$ python3 -q
>>> import numpy as np
>>> np.set_printoptions(precision=2, suppress=True, linewidth=140, legacy="1.25")
>>> rng = np.random.default_rng(342522)
>>> F = rng.normal(size=(12, 5))
>>> F = 10 * F / np.linalg.norm(F, axis=1, keepdims=True)
>>> F
array([[ 8.25,  2.95, -3.88, -2.22,  1.8 ],
       [ 0.53,  0.19,  3.08,  8.11,  4.94],
       [ 0.19, -2.19,  2.06, -3.45, -8.89],
       [-1.22, -0.34,  7.41,  4.59,  4.74],
       [ 3.7 ,  4.26,  7.89, -2.03, -1.31],
       [ 4.43, -4.38, -0.77,  5.78, -5.21],
       [-4.52, -7.55,  0.93, -1.6 , -4.37],
       [-3.38,  2.  ,  6.27, -4.78, -4.75],
       [ 0.68,  9.02, -3.71, -1.71, -1.21],
       [ 0.44, -3.06, -0.51, -0.86,  9.46],
       [ 2.05, -0.6 , -0.01, -9.76,  0.44],
       [ 6.55, -6.16, -3.09, -1.9 , -2.43]])
>>> Xc = F - F.mean(axis=0)
>>> U, sigma, Vh = np.linalg.svd(Xc, full_matrices=False)
>>> Vh[0] * np.sign(Vh[0, np.abs(Vh[0]).argmax()])
array([0.02, 0.1 , 0.13, 0.62, 0.77])
>>> sigma ** 2 / (sigma ** 2).sum()
array([0.32, 0.25, 0.22, 0.15, 0.07])
>>> idx = F[:, 2] > np.median(F[:, 2])
>>> f = F[idx].mean(axis=0) - F[~idx].mean(axis=0)
>>> ((F - F.mean(axis=0)) @ f > 0).astype(int)
array([0, 1, 1, 1, 1, 0, 1, 1, 0, 0, 0, 0])
>>> (((F - F.mean(axis=0)) @ f > 0) == idx).mean()
1.0
>>> idx.astype(int)
array([0, 1, 1, 1, 1, 0, 1, 1, 0, 0, 0, 0])
>>> Xc = F - F.mean(axis=0)
>>> evecs = np.linalg.svd(Xc)[2][:3]
>>> A2 = Xc - Xc @ evecs.T @ evecs
>>> (Xc @ evecs.T).std(axis=0)
array([5.49, 4.82, 4.6 ])
>>> A2 = F + rng.integers(-2, 3, (12, 3)) @ rng.integers(-2, 3, (3, 5))
>>> A2
array([[  6.25,   4.95,   0.12,  -0.22,  -0.2 ],
       [ -0.47,   0.19,   0.08,   7.11,   5.94],
       [ -0.81,  -3.19,  -3.94,  -6.45,  -5.89],
       [ -3.22,   1.66,   5.41,   6.59,   2.74],
       [  4.7 ,   4.26,  12.89,  -1.03,  -2.31],
       [  0.43,  -2.38,  -6.77,   5.78,  -5.21],
       [ -1.52,  -8.55,   2.93,  -0.6 ,  -5.37],
       [ -4.38,   2.  ,   5.27,  -5.78,  -3.75],
       [ -1.32,  10.02,  -0.71,  -1.71,  -1.21],
       [ -3.56,  -1.06,   1.49,  -0.86,   9.46],
       [  2.05,  -1.6 ,  -1.01, -11.76,   2.44],
       [  3.55,  -4.16,  -2.09,  -0.9 ,  -3.43]])
>>> A2 - F
array([[-2.,  2.,  4.,  2., -2.],
       [-1.,  0., -3., -1.,  1.],
       [-1., -1., -6., -3.,  3.],
       [-2.,  2., -2.,  2., -2.],
       [ 1.,  0.,  5.,  1., -1.],
       [-4.,  2., -6.,  0.,  0.],
       [ 3., -1.,  2.,  1., -1.],
       [-1.,  0., -1., -1.,  1.],
       [-2.,  1.,  3.,  0.,  0.],
       [-4.,  2.,  2.,  0.,  0.],
       [ 0., -1., -1., -2.,  2.],
       [-3.,  2.,  1.,  1., -1.]])
>>> np.linalg.matrix_rank(A2 - F, tol=1e-8)
3
